% python3 -q
>>> import numpy as np
>>> from numpy import linalg as LA
>>> np.set_printoptions(suppress=True, linewidth=160)
>>> J = np.array([[2.0, 1.0, 0.0, 0.0],
...     [0.0, 2.0, 1.0, 0.0],
...     [0.0, 0.0, 2.0, 1.0],
...     [0.0, 0.0, 0.0, 2.0]])
>>> left, sigma, VT = LA.svd(J, full_matrices=False)
>>> np.abs(left[:, 0]).round(6).argmax()
np.int64(1)
>>> left.shape, sigma.shape, VT.shape
((4, 4), (4,), (4, 4))
>>> np.round(left.T @ J @ VT.T, 1) + 0
array([[2.9, 0. , 0. , 0. ],
       [0. , 2.4, 0. , 0. ],
       [0. , 0. , 1.8, 0. ],
       [0. , 0. , 0. , 1.3]])
>>> np.round(np.abs(VT[0]), 1)
array([0.3, 0.6, 0.6, 0.4])
>>> (sigma > 1e-8).sum()
np.int64(4)
>>> x0 = np.array([-1, -4, -9, 8])
>>> h1 = np.maximum(J @ x0, 0)
>>> h1
array([ 0.,  0.,  0., 16.])
>>> J.T @ h1
array([ 0.,  0.,  0., 32.])
>>> J * (h1 > 1e-9)[:, None]
array([[0., 0., 0., 0.],
       [0., 0., 0., 0.],
       [0., 0., 0., 0.],
       [0., 0., 0., 2.]])
>>> np.maximum(J @ x0, 0) - np.maximum(-J @ x0, 0)
array([ -6., -17., -10.,  16.])
>>> m1 = np.load("m.npy")
>>> m1
array([[ 1, -2,  4],
       [ 1, -1,  1],
       [ 1,  0,  0],
       [ 1,  1,  1]])
>>> O, evecs = LA.qr(m1[:, :1])[0], LA.qr(m1[:, 1:])[0]
>>> sigma = LA.svd(O.T @ evecs, compute_uv=False)
>>> np.round(LA.norm(O @ O.T - evecs @ evecs.T, 2), 1)
np.float64(1.0)
>>> sigma.round(1)
array([0.7])
>>> x0 = np.array([3, -5, 4])
>>> rhs = m1 @ x0
>>> np.round(LA.solve(m1.T @ m1, m1.T @ rhs), 1)
array([ 3., -5.,  4.])
>>> np.round(LA.lstsq(m1, rhs)[0], 1)
array([ 3., -5.,  4.])
>>> rng = np.random.default_rng(12)
>>> rhs = rhs + 0.1 * rng.normal(size=4)
>>> rhs.round(1)
array([29. , 12.1,  3.1,  2.1])
>>> c, *_ = LA.lstsq(m1, rhs)
>>> c.round()
array([ 3., -5.,  4.])
